$ python -q
>>> import numpy as np
>>> from numpy import linalg as LA
>>> np.set_printoptions(suppress=True, linewidth=100)
>>> rd = lambda a: np.round(a, 1) + 0
>>> E = np.loadtxt("block12.csv", delimiter=",")
>>> rd(E)
array([[-0.5, -0.7, -0.2, -0.1,  0.3, -0.6,  0.1,  0. ],
       [-0.7,  2. , -0.1, -1.2,  0.6,  0.3,  0.4,  0.4],
       [-0.2, -0.1,  0. ,  0.5,  0.8, -1.4, -0.9,  1.1],
       [-0.1, -1.2,  0.5,  0.4,  0.2,  0.9, -1. , -0.3],
       [ 0.3,  0.6,  0.8,  0.2,  1.9, -0.4, -0.7, -0.5],
       [-0.6,  0.3, -1.4,  0.9, -0.4,  1.3, -0.4,  0.6],
       [ 0.1,  0.4, -0.9, -1. , -0.7, -0.4, -1.1, -1. ],
       [ 0. ,  0.4,  1.1, -0.3, -0.5,  0.6, -1. ,  2. ]])
>>> r = LA.matrix_rank(E)
>>> r
np.int64(7)
>>> null = LA.svd(E)[2][r:].T
>>> rd(E @ null)
array([[0.],
       [0.],
       [0.],
       [0.],
       [0.],
       [0.],
       [0.],
       [0.]])
>>> [int(LA.matrix_rank(E[:, :j + 1])) for j in range(8)]
[1, 2, 3, 4, 5, 6, 7, 7]
>>> rd(null @ null.T)
array([[ 0.4, -0.1, -0.3, -0.2,  0.2,  0.1,  0. ,  0.2],
       [-0.1,  0.1,  0.1,  0.1, -0.1,  0. ,  0. , -0.1],
       [-0.3,  0.1,  0.2,  0.2, -0.1, -0.1,  0. , -0.1],
       [-0.2,  0.1,  0.2,  0.1, -0.1, -0.1,  0. , -0.1],
       [ 0.2, -0.1, -0.1, -0.1,  0.1,  0.1,  0. ,  0.1],
       [ 0.1,  0. , -0.1, -0.1,  0.1,  0. ,  0. ,  0.1],
       [ 0. ,  0. ,  0. ,  0. ,  0. ,  0. ,  0. ,  0. ],
       [ 0.2, -0.1, -0.1, -0.1,  0.1,  0.1,  0. ,  0.1]])
>>> rd(LA.eigvalsh(E).min())
np.float64(-2.0)
>>> [round(float(LA.det(E[:i, :i])), 2) + 0 for i in range(1, 9)]
[-0.49, -1.47, -0.1, 0.58, 0.94, 4.82, -18.76, 0.0]
>>> data = np.array([[-4, -4, 4, -3], [-1, 4, 0, 2], [5, -1, -2, 1]])
>>> data[:, 3] = -1 * data[:, 1]
>>> data
array([[-4, -4,  4,  4],
       [-1,  4,  0, -4],
       [ 5, -1, -2,  1]])
>>> def softmax(z):
...     e = np.exp(z - z.max(axis=-1, keepdims=True))
...     return e / e.sum(axis=-1, keepdims=True)
... 
>>> print(rd(softmax(data[2])))
[1. 0. 0. 0.]
>>> rd(softmax(10 * data[2]))
array([1., 0., 0., 0.])
>>> att = data @ data.T / np.sqrt(4)
>>> print(rd(softmax(att + np.triu(np.full(att.shape, -np.inf), 1))))
[[1. 0. 0.]
 [0. 1. 0.]
 [0. 0. 1.]]
>>> rd(softmax(att))
array([[1., 0., 0.],
       [0., 1., 0.],
       [0., 0., 1.]])
>>> M2 = np.array([[-9, 9, 8, -2, 2, 3, 2, 7, -6, -9],
...     [1, -6, -1, 4, -9, 8, -6, -7, -3, 4],
...     [-7, -8, 6, -8, 8, -6, -2, -3, -3, -5],
...     [3, 2, 1, -9, 6, 5, -8, 8, 1, 5],
...     [-9, 0, 4, 7, -4, -1, 6, 8, 6, 3],
...     [-7, -6, -8, -3, -5, 8, 5, -4, 3, -9],
...     [0, -3, -3, 2, 4, 0, 6, -9, 4, 2],
...     [9, 2, -9, 2, -7, -7, 0, 6, 8, 5],
...     [-4, -2, 4, 4, 3, -5, 6, 1, 2, 7],
...     [-4, -3, -1, 2, 9, 2, -2, -2, -6, -1]])
>>> A = M2 + M2.T
>>> print(A)
[[-18  10   1   1  -7  -4   2  16 -10 -13]
 [ 10 -12  -9   6  -9   2  -9  -5  -5   1]
 [  1  -9  12  -7  12 -14  -5 -12   1  -6]
 [  1   6  -7 -18  13   2  -6  10   5   7]
 [ -7  -9  12  13  -8  -6  10   1   9  12]
 [ -4   2 -14   2  -6  16   5 -11  -2  -7]
 [  2  -9  -5  -6  10   5  12  -9  10   0]
 [ 16  -5 -12  10   1 -11  -9  12   9   3]
 [-10  -5   1   5   9  -2  10   9   4   1]
 [-13   1  -6   7  12  -7   0   3   1  -2]]
>>> vals, evecs = LA.eigh(A)
>>> x = np.array([2, -1, -2, -3, -1, -2, 0, -1, -1, -1])
>>> print(x @ A @ x)
-144
>>> rd(x @ A @ x / (x @ x)), rd(vals[0]), rd(vals[-1])
(np.float64(-5.5), np.float64(-41.0), np.float64(37.6))
>>> A.shape
(10, 10)
>>> A.sum(axis=1)
array([-22, -30, -27,  13,  27, -19,  10,  14,  22,  -4])
>>> rd(LA.svd(A, compute_uv=False))
array([41. , 37.6, 35.9, 34.8, 28.9, 23. , 11.6, 10.3,  6.6,  1.7])
>>> A.mean(axis=0)
array([-2.2, -3. , -2.7,  1.3,  2.7, -1.9,  1. ,  1.4,  2.2, -0.4])
>>> np.diff(A, axis=0)
array([[ 28, -22, -10,   5,  -2,   6, -11, -21,   5,  14],
       [ -9,   3,  21, -13,  21, -16,   4,  -7,   6,  -7],
       [  0,  15, -19, -11,   1,  16,  -1,  22,   4,  13],
       [ -8, -15,  19,  31, -21,  -8,  16,  -9,   4,   5],
       [  3,  11, -26, -11,   2,  22,  -5, -12, -11, -19],
       [  6, -11,   9,  -8,  16, -11,   7,   2,  12,   7],
       [ 14,   4,  -7,  16,  -9, -16, -21,  21,  -1,   3],
       [-26,   0,  13,  -5,   8,   9,  19,  -3,  -5,  -2],
       [ -3,   6,  -7,   2,   3,  -5, -10,  -6,  -3,  -3]])
>>> print(rd(LA.eigvalsh(A).min()))
-41.0
>>> np.all(LA.eigvalsh(A) > 0)
np.False_
>>> arr = np.load("layer3.npy")
>>> rd(arr)
array([[ 1.6,  4.1,  0.5, -2.2, -0.5, -0.2,  0.8, -2.6, -2.2, -1. ],
       [-4.1, -3.7, -0.8, -1.5, -1.1, -3.6, -2.1, -1.3,  0. ,  0.5],
       [ 4.1,  5.3,  1.3, -0.8,  1.8,  3. ,  2.5, -0.2, -2.4, -0.3],
       [-1.7, -3. , -1.9,  1.7, -0.6, -1.3,  1.6, -1.3, -2. , -2.5],
       [ 0. ,  1.2,  1.1, -2.3,  1. , -0.2, -0.6, -0.1, -0.8,  1.6],
       [ 0.5,  1.7,  2.5, -2.4,  0.8,  0.8, -3.4,  2.5,  3.8,  4.4],
       [ 0.8, -0.3, -0.1,  1.6,  0.4,  1.3,  0.5,  1.3,  0.8, -0.1],
       [ 1.9,  3.2,  0.8, -1.4,  1.2,  1.2,  1.4, -0.7, -2.2,  0. ],
       [ 1.7,  2.9,  2. , -1.4,  0.4,  1.4, -2. ,  1.7,  2.9,  2.9],
       [-2. , -4. , -3.6,  3.8, -2.7, -2.2,  2.4, -2.8, -1.9, -5.3]])
>>> left, sv, vt = LA.svd(arr)
>>> evecs = vt[:(sv > 1e-8).sum()]
>>> rng = np.random.default_rng(6105)
>>> x = arr[9] + 3 * arr[6] + rng.integers(2) * np.eye(10)[5]
>>> rd(x)
array([ 0.5, -4.9, -3.9,  8.5, -1.6,  2.7,  4. ,  1.1,  0.6, -5.7])
>>> rd(evecs.T @ evecs)
array([[ 0.3,  0.4,  0.1,  0.1,  0. ,  0.2,  0.1,  0. ,  0.1, -0.1],
       [ 0.4,  0.6,  0.1, -0.2, -0.1,  0.1,  0. , -0.2,  0. ,  0. ],
       [ 0.1,  0.1,  0.1, -0.2,  0.1,  0.1, -0.1,  0.1,  0. ,  0.2],
       [ 0.1, -0.2, -0.2,  0.5, -0.1,  0.2,  0.2,  0.1,  0.2, -0.2],
       [ 0. , -0.1,  0.1, -0.1,  0.4,  0.2,  0.1,  0.2, -0.3,  0.2],
       [ 0.2,  0.1,  0.1,  0.2,  0.2,  0.3,  0.1,  0.2,  0. ,  0. ],
       [ 0.1,  0. , -0.1,  0.2,  0.1,  0.1,  0.3,  0. , -0.3, -0.2],
       [ 0. , -0.2,  0.1,  0.1,  0.2,  0.2,  0. ,  0.4,  0.2,  0.2],
       [ 0.1,  0. ,  0. ,  0.2, -0.3,  0. , -0.3,  0.2,  0.6,  0.1],
       [-0.1,  0. ,  0.2, -0.2,  0.2,  0. , -0.2,  0.2,  0.1,  0.4]])
>>> np.allclose(evecs.T @ evecs @ x, x)
False
>>> rd(LA.norm(x - evecs.T @ evecs @ x))
np.float64(0.8)
>>> rd(np.diag(evecs.T @ evecs))
array([0.3, 0.6, 0.1, 0.5, 0.4, 0.3, 0.3, 0.4, 0.6, 0.4])
